$ python -q
>>> import numpy as np
>>> from numpy import linalg as LA
>>> np.set_printoptions(precision=4, suppress=True, linewidth=140, legacy="1.25")
>>> rnd = lambda a: np.round(a, 4) + 0
>>> arr = np.load("case4.npy")
>>> arr
array([[ 3,  1,  6,  8,  7, -7,  3],
       [ 4,  6,  7,  7,  5, -5,  3],
       [ 2,  2,  1,  7,  6, -6,  3],
       [ 8,  8,  1,  5,  9, -9,  8]])
>>> M2 = np.array([[1, 2], [2, 0], [0, 2], [2, 2], [1, 1], [0, 2], [2, 1]])
>>> np.einsum("ik,kj->ji", arr, M2)
array([[34, 41, 32, 59],
       [30, 34, 17, 27]])
>>> arr @ M2
array([[34, 30],
       [41, 34],
       [32, 17],
       [59, 27]])
>>> np.vstack([arr, M2.T]).shape
(6, 7)
>>> LA.matrix_rank(np.vstack([arr, M2.T]))
6
>>> J = np.load("data.npy")
>>> J
array([[-0.43, -1.55, -3.4 , -0.34, -0.85, -3.02,  1.48,  1.98, -1.2 ],
       [ 0.92,  1.64, -0.03,  0.12, -1.  , -0.06,  0.01, -0.71,  0.57],
       [ 0.47,  0.31, -0.22,  0.9 ,  0.05,  0.42,  0.5 ,  0.12,  0.38],
       [ 0.08, -3.76, -2.76,  5.6 ,  3.2 ,  1.84,  3.96,  3.88,  0.28],
       [ 1.32,  2.44,  2.2 ,  1.12,  0.  ,  2.48, -0.6 , -1.76,  1.56],
       [ 0.49,  2.61,  0.77, -2.64, -2.3 , -1.38, -1.65, -2.  ,  0.05]])
>>> T = np.stack([J, 2 * J, J[::-1]])
>>> (T @ J.T).shape
(3, 6, 6)
>>> LA.matrix_rank(T.reshape(3, -1))
2
>>> W0 = np.array([[6.0, -4.0, 9.0, 5.0],
...     [27.0, -10.0, 40.0, 21.0],
...     [3.0, 4.0, 16.0, 11.0],
...     [-3.0, -4.0, -23.0, -18.0]])
>>> x0 = np.array([-2, 2, -2, 3])
>>> rhs = W0 @ x0
>>> rhs
array([-23., -91.,   3., -10.])
>>> rnd(LA.solve(W0, rhs + W0[:, 2]))
array([-2.,  2., -1.,  3.])
>>> rng = np.random.default_rng(27)
>>> z = rng.permutation(4)
>>> z
array([3, 0, 2, 1])
>>> M2 = W0[z][:, z]
>>> np.trace(M2)
-6.0
>>> np.allclose(M2, W0)
False
>>> rnd(LA.norm(W0[2] - W0[1]))
38.0526
>>> rnd(LA.norm(W0, 2))
63.4573
>>> rnd(LA.norm(W0, axis=0))
array([27.9821, 12.1655, 49.6588, 30.1828])
>>> W0[2] @ W0[1]
912.0
>>> rnd(LA.norm(W0) ** 2 / LA.norm(W0, 2) ** 2)
1.0698
>>> u = np.array([3, -4, -5, -4])
>>> M2 = W0 + np.outer(u, np.eye(4)[3])
>>> rnd(LA.det(M2) / LA.det(W0)), rnd(1 + LA.solve(W0, u)[3])
(4.8413, 4.8413)
>>> M2
array([[  6.,  -4.,   9.,   8.],
       [ 27., -10.,  40.,  17.],
       [  3.,   4.,  16.,   6.],
       [ -3.,  -4., -23., -22.]])
>>> LA.matrix_rank(LA.inv(M2) - LA.inv(W0), tol=1e-8)
1
